$ python3 -q
>>> import numpy as np
>>> from numpy import linalg as LA
>>> np.set_printoptions(precision=3, suppress=True, linewidth=160)
>>> J = np.array([[-0.1, -1.9, 0.4, 0.8, -0.6, -0.2],
...     [0.4, -1.2, -0.1, 0.8, -1.3, -0.3],
...     [1.2, 0.6, 0.3, 0.6, 0.1, 0.7],
...     [1.1, -1.1, -0.5, 0.6, 0.6, -1.1],
...     [1.1, -1.2, 0.1, 2.0, -0.9, -0.4],
...     [1.7, 1.6, -0.3, -1.2, -1.1, 1.4],
...     [-0.3, -0.1, -0.4, 0.6, -1.2, 0.6],
...     [0.1, 0.9, 0.3, -0.7, -0.9, 0.6],
...     [-2.4, 0.2, 2.2, 0.4, 1.2, 0.1],
...     [0.5, -1.3, -1.1, 0.3, -0.6, 0.9],
...     [0.4, 1.4, -0.2, 0.3, -0.8, 0.4]])
>>> J[3] *= 5
>>> J
array([[-0.1, -1.9,  0.4,  0.8, -0.6, -0.2],
       [ 0.4, -1.2, -0.1,  0.8, -1.3, -0.3],
       [ 1.2,  0.6,  0.3,  0.6,  0.1,  0.7],
       [ 5.5, -5.5, -2.5,  3. ,  3. , -5.5],
       [ 1.1, -1.2,  0.1,  2. , -0.9, -0.4],
       [ 1.7,  1.6, -0.3, -1.2, -1.1,  1.4],
       [-0.3, -0.1, -0.4,  0.6, -1.2,  0.6],
       [ 0.1,  0.9,  0.3, -0.7, -0.9,  0.6],
       [-2.4,  0.2,  2.2,  0.4,  1.2,  0.1],
       [ 0.5, -1.3, -1.1,  0.3, -0.6,  0.9],
       [ 0.4,  1.4, -0.2,  0.3, -0.8,  0.4]])
>>> # row 3 is much longer than the rest
>>> rng = np.random.default_rng(641605)
>>> labels = rng.permutation(6)
>>> out = J[:, labels] * rng.choice([-1, 1], 6)
>>> out
array([[ 1.9, -0.8, -0.1,  0.4,  0.6,  0.2],
       [ 1.2, -0.8,  0.4, -0.1,  1.3,  0.3],
       [-0.6, -0.6,  1.2,  0.3, -0.1, -0.7],
       [ 5.5, -3. ,  5.5, -2.5, -3. ,  5.5],
       [ 1.2, -2. ,  1.1,  0.1,  0.9,  0.4],
       [-1.6,  1.2,  1.7, -0.3,  1.1, -1.4],
       [ 0.1, -0.6, -0.3, -0.4,  1.2, -0.6],
       [-0.9,  0.7,  0.1,  0.3,  0.9, -0.6],
       [-0.2, -0.4, -2.4,  2.2, -1.2, -0.1],
       [ 1.3, -0.3,  0.5, -1.1,  0.6, -0.9],
       [-1.4, -0.3,  0.4, -0.2,  0.8, -0.4]])
>>> left, _, VT = LA.svd(J.T @ out)
>>> labels
array([1, 3, 0, 2, 4, 5])
>>> np.round(LA.lstsq(J, out)[0], 3) + 0
array([[ 0.,  0.,  1.,  0.,  0.,  0.],
       [-1.,  0.,  0.,  0.,  0.,  0.],
       [ 0.,  0.,  0.,  1.,  0.,  0.],
       [ 0., -1.,  0.,  0.,  0.,  0.],
       [ 0.,  0.,  0.,  0., -1.,  0.],
       [ 0.,  0.,  0.,  0.,  0., -1.]])
>>> out = np.c_[J[:, :1] @ np.array([[0]]), np.array([-2, 0, -2, 0, 1, -2, -1, 2, 1, 2, 0])]
>>> out
array([[ 0., -2.],
       [ 0.,  0.],
       [ 0., -2.],
       [ 0.,  0.],
       [ 0.,  1.],
       [ 0., -2.],
       [ 0., -1.],
       [ 0.,  2.],
       [ 0.,  1.],
       [ 0.,  2.],
       [ 0.,  0.]])
>>> LA.lstsq(J, out[:, 0])[0]
array([0., 0., 0., 0., 0., 0.])
>>> LA.norm(out - J @ LA.lstsq(J, out)[0], axis=0)
array([0.   , 4.382])
>>> np.unique(out.round(6), axis=0).shape
(5, 2)
>>> np.allclose(out[:-1].T @ LA.lstsq(out[:-1].T, out[-1])[0], out[-1])
True
>>> np.round(np.trace(LA.pinv(out) @ out), 3)
np.float64(1.0)
>>> u = np.array([2, 1, 1, 1, 2, 2, 1, 2, 2])
>>> K = np.array([np.roll(u, i) for i in range(9)])
>>> K
array([[2, 1, 1, 1, 2, 2, 1, 2, 2],
       [2, 2, 1, 1, 1, 2, 2, 1, 2],
       [2, 2, 2, 1, 1, 1, 2, 2, 1],
       [1, 2, 2, 2, 1, 1, 1, 2, 2],
       [2, 1, 2, 2, 2, 1, 1, 1, 2],
       [2, 2, 1, 2, 2, 2, 1, 1, 1],
       [1, 2, 2, 1, 2, 2, 2, 1, 1],
       [1, 1, 2, 2, 1, 2, 2, 2, 1],
       [1, 1, 1, 2, 2, 1, 2, 2, 2]])
>>> labels = rng.permutation(9)
>>> out = K[:, labels] * rng.choice([-1, 1], 9)
>>> out
array([[-1,  2, -1, -2, -1,  2, -2,  2,  1],
       [-1,  2, -2, -2, -2,  2, -1,  1,  1],
       [-1,  2, -2, -1, -2,  1, -2,  1,  2],
       [-2,  1, -1, -2, -2,  1, -2,  1,  2],
       [-2,  2, -1, -2, -1,  1, -1,  2,  2],
       [-2,  2, -1, -1, -2,  2, -1,  2,  1],
       [-1,  1, -2, -1, -2,  2, -1,  2,  2],
       [-2,  1, -2, -1, -1,  2, -2,  1,  2],
       [-2,  1, -2, -2, -1,  1, -2,  2,  1]])
>>> left, _, VT = LA.svd(K.T @ out)
>>> labels
array([3, 0, 6, 8, 1, 5, 7, 4, 2])
>>> np.round(LA.lstsq(K, out)[0], 3) + 0
array([[ 0.,  1.,  0.,  0.,  0.,  0.,  0.,  0.,  0.],
       [ 0.,  0.,  0.,  0., -1.,  0.,  0.,  0.,  0.],
       [ 0.,  0.,  0.,  0.,  0.,  0.,  0.,  0.,  1.],
       [-1.,  0.,  0.,  0.,  0.,  0.,  0.,  0.,  0.],
       [ 0.,  0.,  0.,  0.,  0.,  0.,  0.,  1.,  0.],
       [ 0.,  0.,  0.,  0.,  0.,  1.,  0.,  0.,  0.],
       [ 0.,  0., -1.,  0.,  0.,  0.,  0.,  0.,  0.],
       [ 0.,  0.,  0.,  0.,  0.,  0., -1.,  0.,  0.],
       [ 0.,  0.,  0., -1.,  0.,  0.,  0.,  0.,  0.]])
